$ python3 -q
>>> import numpy as np
>>> np.set_printoptions(precision=2, suppress=True, linewidth=140)
>>> rd = lambda a: np.round(a, 2) + 0
>>> mat = np.array([[6, 4, 0, 2], [4, 6, 4, 0], [0, 4, 6, 4], [2, 0, 4, 6]])
>>> np.linalg.matrix_power(mat, 4)
array([[6592, 7680, 6432, 4992],
       [7680, 9808, 8832, 6432],
       [6432, 8832, 9808, 7680],
       [4992, 6432, 7680, 6592]])
>>> mat @ mat
array([[56, 48, 24, 24],
       [48, 68, 48, 24],
       [24, 48, 68, 48],
       [24, 24, 48, 56]])
>>> (mat - mat.T) / 2
array([[0., 0., 0., 0.],
       [0., 0., 0., 0.],
       [0., 0., 0., 0.],
       [0., 0., 0., 0.]])
>>> rd(np.sort(np.abs(np.linalg.eigvals(mat))))
array([ 1.12,  4.88,  7.12, 13.12])
>>> np.trace(mat)
np.int64(24)
>>> np.allclose(mat @ mat.T, mat.T @ mat)
True
>>> rd(np.abs(np.linalg.eigvals(mat)).max())
np.float64(13.12)
>>> Y = np.linalg.inv(mat)
>>> rd(mat @ Y)
array([[1., 0., 0., 0.],
       [0., 1., 0., 0.],
       [0., 0., 1., 0.],
       [0., 0., 0., 1.]])
>>> rd(np.linalg.inv(Y))
array([[6., 4., 0., 2.],
       [4., 6., 4., 0.],
       [0., 4., 6., 4.],
       [2., 0., 4., 6.]])
>>> np.allclose(Y, mat.T)
False
>>> rd(np.linalg.slogdet(mat)[0])
np.float64(-1.0)
>>> w, vecs = np.linalg.eig(mat)
>>> rd(mat @ vecs[:, 0] - w[0] * vecs[:, 0])
array([0., 0., 0., 0.])
>>> rd(np.sort(np.linalg.eigvals(mat.T)))
array([-1.12,  4.88,  7.12, 13.12])
>>> rd(w)
array([-1.12, 13.12,  4.88,  7.12])
>>> rd(np.sort(np.linalg.eigvals(mat @ mat)))
array([  1.26,  23.78,  50.74, 172.22])
>>> W0 = np.load("arr.npy")
>>> W0
array([[  0,  -2,   5,   7,  -4,   3,   1,  -2,  -4,   4],
       [  2,   0,   0,   3,  -3,   0,  -3,  -1,   6,   7],
       [ -5,   0,   0,  -4,   1,  -6,   6,   3,  -5,   2],
       [ -7,  -3,   4,   0,   4,  -3, -10,   4,   0,   2],
       [  4,   3,  -1,  -4,   0,   6,   5,  -6,  -6,   4],
       [ -3,   0,   6,   3,  -6,   0,  -2,  -3,   6,   1],
       [ -1,   3,  -6,  10,  -5,   2,   0,  -9,  -3,   9],
       [  2,   1,  -3,  -4,   6,   3,   9,   0,  -4,  -6],
       [  4,  -6,   5,   0,   6,  -6,   3,   4,   0,  -4],
       [ -4,  -7,  -2,  -2,  -4,  -1,  -9,   6,   4,   0]])
>>> Y = W0 / np.linalg.norm(W0, axis=1, keepdims=True)
>>> cov = Y @ Y.T
>>> (cov - 2 * np.eye(10)).round(6).argmax(axis=1)
array([6, 5, 7, 9, 7, 1, 0, 4, 7, 3])
>>> np.argwhere(np.triu(np.abs(cov) > 0.95, 1))
array([], shape=(0, 2), dtype=int64)
>>> (np.abs(cov) > 0.9).astype(int)
array([[1, 0, 0, 0, 0, 0, 0, 0, 0, 0],
       [0, 1, 0, 0, 0, 0, 0, 0, 0, 0],
       [0, 0, 1, 0, 0, 0, 0, 0, 0, 0],
       [0, 0, 0, 1, 0, 0, 0, 0, 0, 0],
       [0, 0, 0, 0, 1, 0, 0, 0, 0, 0],
       [0, 0, 0, 0, 0, 1, 0, 0, 0, 0],
       [0, 0, 0, 0, 0, 0, 1, 0, 0, 0],
       [0, 0, 0, 0, 0, 0, 0, 1, 0, 0],
       [0, 0, 0, 0, 0, 0, 0, 0, 1, 0],
       [0, 0, 0, 0, 0, 0, 0, 0, 0, 1]])
>>> rd(np.degrees(np.arccos(np.clip(cov[2, 9], -1, 1))))
np.float64(98.12)
